In [1]: import numpy as np

In [2]: np.set_printoptions(precision=1, suppress=True, linewidth=200, floatmode="fixed")

In [3]: def tidy(a):
   ...:     return np.round(a, 1) + 0
   ...: 

In [4]: W0 = np.load("block10.npy")

In [5]: W0
Out[5]: 
array([[ -0.9,  -1.2, -28.0,  -0.2,  -1.4,   0.4],
       [ -0.7,  -0.3,  28.0,  -0.4,   0.9,   1.1],
       [  0.3,   1.9, -46.0,  -0.3,   0.0,   1.4]])

In [6]: # column 2 dominates

In [7]: x = np.array([2, -1, 2, 0, 0, 1])

In [8]: (W0 @ x).argmax()
Out[8]: np.int64(1)

In [9]: tidy((W0 * x).sum(axis=1))
Out[9]: array([-56.2,  56.0, -91.9])

In [10]: tidy(np.linalg.norm(W0) ** 2 / np.linalg.norm(W0, 2) ** 2)
Out[10]: np.float64(1.0)

In [11]: np.linalg.norm(W0, axis=1).argmax()
Out[11]: np.int64(2)

In [12]: left, sv, Vh = np.linalg.svd(W0)

In [13]: np.argmax(sv[:-1] / (sv[1:] + 1e-6)) + 1
Out[13]: np.int64(1)

In [14]: tidy(sv)
Out[14]: array([60.7,  2.6,  1.8])

In [15]: M2 = left[:, :1] @ np.diag(sv[:1]) @ Vh[:1]

In [16]: tidy(np.abs(W0 - M2).max())
Out[16]: np.float64(1.7)

In [17]: tidy(M2)
Out[17]: 
array([[  0.1,   0.5, -28.0,  -0.1,  -0.5,   0.3],
       [ -0.1,  -0.5,  28.0,   0.1,   0.5,  -0.3],
       [  0.1,   0.8, -46.0,  -0.1,  -0.8,   0.6]])

In [18]: np.linalg.matrix_rank(M2)
Out[18]: np.int64(1)

In [19]: np.linalg.matrix_rank(W0, rtol=0.05)
Out[19]: np.int64(1)

In [20]: tidy(np.linalg.norm(W0 - M2, 2)), tidy(sv[1])
Out[20]: (np.float64(2.6), np.float64(2.6))

In [21]: u, r1 = W0[0], W0[1]

In [22]: tidy(u @ u)
Out[22]: np.float64(788.4)

In [23]: tidy(u @ r1)
Out[23]: np.float64(-783.8)

In [24]: pr = (u @ r1) / (u @ u) * u

In [25]: tidy((r1 - pr) @ u)
Out[25]: np.float64(0.0)

In [26]: tidy(pr)
Out[26]: array([ 0.9,  1.2, 27.8,  0.2,  1.4, -0.4])

In [27]: tidy(r1 - pr)
Out[27]: array([-1.6, -1.5,  0.2, -0.6, -0.5,  1.5])

In [28]: J = np.load("w.npy")

In [29]: J
Out[29]: 
array([[-8, -8, -4, -4, -3, -5],
       [ 7,  7, 11, 11, 12, 10],
       [ 0,  0,  4,  4,  5,  3],
       [ 9,  9, 13, 13, 14, 12],
       [-7, -7, -3, -3, -2, -4],
       [ 8,  8, 12, 12, 13, 11]])

In [30]: np.linalg.matrix_rank(W0, rtol=0.1)
Out[30]: np.int64(1)

In [31]: [round(float(x), 1) for x in np.linalg.svd(W0, compute_uv=False)[:3]]
Out[31]: [60.7, 2.6, 1.8]

In [32]: np.linalg.cond(W0) > 100
Out[32]: np.False_

In [33]: tidy(np.linalg.norm(W0, 2) / np.linalg.norm(W0))
Out[33]: np.float64(1.0)

In [34]: t = np.radians(60)

In [35]: r_ = np.eye(6)

In [36]: r_[5, 5] = r_[4, 4] = np.cos(t)

In [37]: r_[5, 4], r_[4, 5] = -np.sin(t), np.sin(t)

In [38]: tidy(r_)
Out[38]: 
array([[ 1.0,  0.0,  0.0,  0.0,  0.0,  0.0],
       [ 0.0,  1.0,  0.0,  0.0,  0.0,  0.0],
       [ 0.0,  0.0,  1.0,  0.0,  0.0,  0.0],
       [ 0.0,  0.0,  0.0,  1.0,  0.0,  0.0],
       [ 0.0,  0.0,  0.0,  0.0,  0.5,  0.9],
       [ 0.0,  0.0,  0.0,  0.0, -0.9,  0.5]])

In [39]: M2 = W0 @ r_.T

In [40]: np.allclose(W0 @ W0.T, M2 @ M2.T)
Out[40]: True

In [41]: tidy(np.linalg.det(r_)), np.trace(r_)
Out[41]: (np.float64(1.0), np.float64(5.0))

In [42]: np.allclose(np.linalg.norm(W0, axis=1), np.linalg.norm(M2, axis=1))
Out[42]: True

In [43]: tidy(np.abs(M2 - W0).max(axis=0))
Out[43]: array([0.0, 0.0, 0.0, 0.0, 1.2, 1.3])

In [44]: tidy(J @ np.linalg.pinv(J) @ J)
Out[44]: 
array([[-8.0, -8.0, -4.0, -4.0, -3.0, -5.0],
       [ 7.0,  7.0, 11.0, 11.0, 12.0, 10.0],
       [ 0.0,  0.0,  4.0,  4.0,  5.0,  3.0],
       [ 9.0,  9.0, 13.0, 13.0, 14.0, 12.0],
       [-7.0, -7.0, -3.0, -3.0, -2.0, -4.0],
       [ 8.0,  8.0, 12.0, 12.0, 13.0, 11.0]])

In [45]: np.abs(np.diag(np.linalg.qr(J)[1])) > 1e-9
Out[45]: array([ True, False,  True, False, False, False])

In [46]: np.unique(J.round(6), axis=0).shape
Out[46]: (6, 6)

In [47]: rng = np.random.default_rng(41)

In [48]: z = rng.permutation(6)

In [49]: z
Out[49]: array([1, 0, 2, 3, 4, 5])

In [50]: M2 = J[z][:, z]

In [51]: tidy(np.linalg.det(M2)), tidy(np.linalg.det(J[z]))
Out[51]: (np.float64(0.0), np.float64(0.0))

In [52]: np.allclose(M2, J)
Out[52]: False

In [53]: np.trace(M2)
Out[53]: np.int64(25)

In [54]: tidy(np.sort(np.abs(np.linalg.eigvals(M2))))
Out[54]: array([ 0.0,  0.0,  0.0,  0.0,  0.2, 25.2])

In [55]: M2
Out[55]: 
array([[ 7,  7, 11, 11, 12, 10],
       [-8, -8, -4, -4, -3, -5],
       [ 0,  0,  4,  4,  5,  3],
       [ 9,  9, 13, 13, 14, 12],
       [-7, -7, -3, -3, -2, -4],
       [ 8,  8, 12, 12, 13, 11]])

In [56]: t = np.radians(90)

In [57]: r_ = np.eye(6)

In [58]: r_[4, 4] = r_[3, 3] = np.cos(t)

In [59]: r_[4, 3], r_[3, 4] = -np.sin(t), np.sin(t)

In [60]: tidy(r_)
Out[60]: 
array([[ 1.0,  0.0,  0.0,  0.0,  0.0,  0.0],
       [ 0.0,  1.0,  0.0,  0.0,  0.0,  0.0],
       [ 0.0,  0.0,  1.0,  0.0,  0.0,  0.0],
       [ 0.0,  0.0,  0.0,  0.0,  1.0,  0.0],
       [ 0.0,  0.0,  0.0, -1.0,  0.0,  0.0],
       [ 0.0,  0.0,  0.0,  0.0,  0.0,  1.0]])

In [61]: M2 = J @ r_.T

In [62]: np.allclose(J @ J.T, M2 @ M2.T)
Out[62]: True

In [63]: tidy(np.linalg.det(r_)), np.trace(r_)
Out[63]: (np.float64(1.0), np.float64(4.0))

In [64]: np.allclose(np.linalg.norm(J, axis=1), np.linalg.norm(M2, axis=1))
Out[64]: True

In [65]: M2 = np.array([[1, 3, 3, 5, 0, 2],
    ...:     [1, 3, 1, 1, 5, 5],
    ...:     [0, 5, 3, 5, 4, 2],
    ...:     [0, 5, 4, 3, 1, 3],
    ...:     [5, 4, 2, 4, 4, 4],
    ...:     [1, 1, 1, 2, 0, 4]])

In [66]: feats = M2.T @ M2

In [67]: feats
Out[67]: 
array([[28, 27, 15, 28, 25, 31],
       [27, 85, 56, 76, 56, 66],
       [15, 56, 40, 53, 29, 41],
       [28, 76, 53, 80, 44, 58],
       [25, 56, 29, 44, 58, 52],
       [31, 66, 41, 58, 52, 74]])

In [68]: vals, evecs = np.linalg.eigh(feats)

In [69]: tidy(vals.sum()), np.trace(feats)
Out[69]: (np.float64(365.0), np.int64(365))

In [70]: tidy(np.abs(evecs[:, -1]))
Out[70]: array([0.2, 0.5, 0.3, 0.5, 0.4, 0.5])

In [71]: tidy(np.linalg.eigvalsh(feats + -1 * np.eye(6)))
Out[71]: array([ -1.0,   2.5,  11.1,  15.5,  32.9, 298.0])

In [72]: tidy(np.linalg.eigvalsh(feats @ feats))
Out[72]: array([    0.0,    12.5,   145.4,   270.7,  1151.2, 89395.2])

In [73]: np.unique(vals.round(6) + 0, return_counts=True)[1]
Out[73]: array([1, 1, 1, 1, 1, 1])

In [74]: x = np.array([-2, -2, -1, 3, -1, -3])

In [75]: np.sign((feats @ x).round(6))
Out[75]: array([-1, -1, -1, -1, -1, -1])

In [76]: np.linalg.norm(feats @ x) <= np.linalg.norm(feats, 2) * np.linalg.norm(x) + 1e-9
Out[76]: np.True_

In [77]: feats @ np.eye(6)[4]
Out[77]: array([25.0, 56.0, 29.0, 44.0, 58.0, 52.0])

In [78]: (feats * x).sum(axis=1)
Out[78]: array([-159, -306, -175, -239, -273, -335])

In [79]: feats @ (2 * x)
Out[79]: array([-318, -612, -350, -478, -546, -670])

In [80]: T = np.stack([feats, 4 * feats, feats[::-1]])

In [81]: (T @ feats.T).shape
Out[81]: (3, 6, 6)

In [82]: T.shape
Out[82]: (3, 6, 6)

In [83]: T.sum(axis=0)
Out[83]: 
array([[171, 201, 116, 198, 177, 229],
       [160, 481, 309, 424, 338, 382],
       [103, 356, 253, 345, 189, 263],
       [155, 436, 305, 453, 249, 331],
       [152, 365, 201, 296, 346, 326],
       [183, 357, 220, 318, 285, 401]])

In [84]: np.linalg.matrix_rank(T)
Out[84]: array([6, 6, 6])

In [85]: E = np.loadtxt("arr.csv", delimiter=",")

In [86]: E
Out[86]: 
array([[  0.2,   0.8,   2.4,   0.5,   0.3,   0.5,  -0.1],
       [ -0.2,   0.0,  -2.4,  -0.4,  -0.5,   0.4,  -0.1],
       [ -0.1,   0.5,   7.0,   1.4,   0.0,  -0.7,   0.3],
       [  1.3,   2.0,  -3.5,  -0.7,   1.2,   0.2,   2.2],
       [  1.5,   0.6,   1.6,   0.3,   0.5,  -0.4,  -0.3],
       [ -0.8,   0.5,   2.2,   0.5,   1.0,   0.8,   1.3],
       [ -0.3,  -0.6,   2.1,   0.5,   1.6,   0.2,  -0.5],
       [ -0.9,  -0.3,   3.2,   0.6,   0.3,   2.6,   0.7],
       [  1.8,   0.1,  -1.8,  -0.4,  -0.8,   1.3,  -0.7],
       [  0.1,  -0.3,   5.3,   1.1,   0.9,   0.2,   0.0],
       [  0.5,   1.7,   5.0,   1.0,   0.3,  -1.2,   0.4],
       [ -0.6,  -0.9,   4.2,   0.8,   0.3,   0.3,   0.8],
       [ -1.0,   0.6,   5.9,   1.2,   0.8,  -1.6,   0.1],
       [  0.2,  -1.7,   0.7,   0.2,  -0.8,   0.9,  -1.1],
       [ -0.5,   1.0,  -8.3,  -1.6,   0.4,  -0.3,   0.2],
       [ -1.9,   0.2,   2.2,   0.5,  -0.8,  -0.9,   1.5],
       [ -0.5,  -1.3,   2.3,   0.5,  -1.3,   0.3,  -1.3],
       [  1.1,  -0.4,  14.3,   2.9,  -0.4,  -0.6,  -0.6],
       [  0.6,   0.6,  -6.3,  -1.2,  -0.6,   1.4,  -1.0],
       [ -0.6,  -1.2, -11.0,  -2.1,   0.4,   1.4,   0.1],
       [  0.4,   0.6,   4.6,   0.9,  -0.6,  -0.9,  -1.6],
       [  1.3,  -0.3,  11.7,   2.3,   0.0,   0.4,  -1.6],
       [  0.3,  -0.9,   4.3,   0.9,  -0.5,   0.6,   0.1],
       [  2.4,   1.3,   3.4,   0.6,   0.3,   1.0,   0.2],
       [  0.8,   2.0,  -2.2,  -0.5,  -0.5,   2.0,  -0.9],
       [ -0.5,  -1.1,  -1.5,  -0.3,  -0.6,   1.5,  -0.1],
       [ -0.1,  -0.8,  -4.5,  -0.9,  -0.7,   0.8,  -0.6],
       [ -2.2,   0.9,   0.2,   0.1,  -0.6,   2.5,  -0.4],
       [  0.1,   0.0,  -1.5,  -0.4,   0.7,  -2.1,   1.1],
       [ -1.1,   0.9,  -6.7,  -1.3,   0.2,  -0.1,  -0.4]])

In [87]: basis = E[[25, 12]].astype(float)

In [88]: for _ in range(4):
    ...:     z = np.linalg.norm(E[:, None] - basis, axis=-1).argmin(axis=1)
    ...:     basis = np.array([E[z == j].mean(axis=0) for j in range(2)])
    ...: 

In [89]: z
Out[89]: array([1, 0, 1, 0, 1, 1, 1, 1, 0, 1, 1, 1, 1, 1, 0, 1, 1, 1, 0, 0, 1, 1, 1, 1, 0, 0, 0, 0, 0, 0])

In [90]: tidy(basis[1] - basis[0])
Out[90]: array([ 0.2, -0.4,  8.7,  1.7,  0.2, -0.7,  0.0])
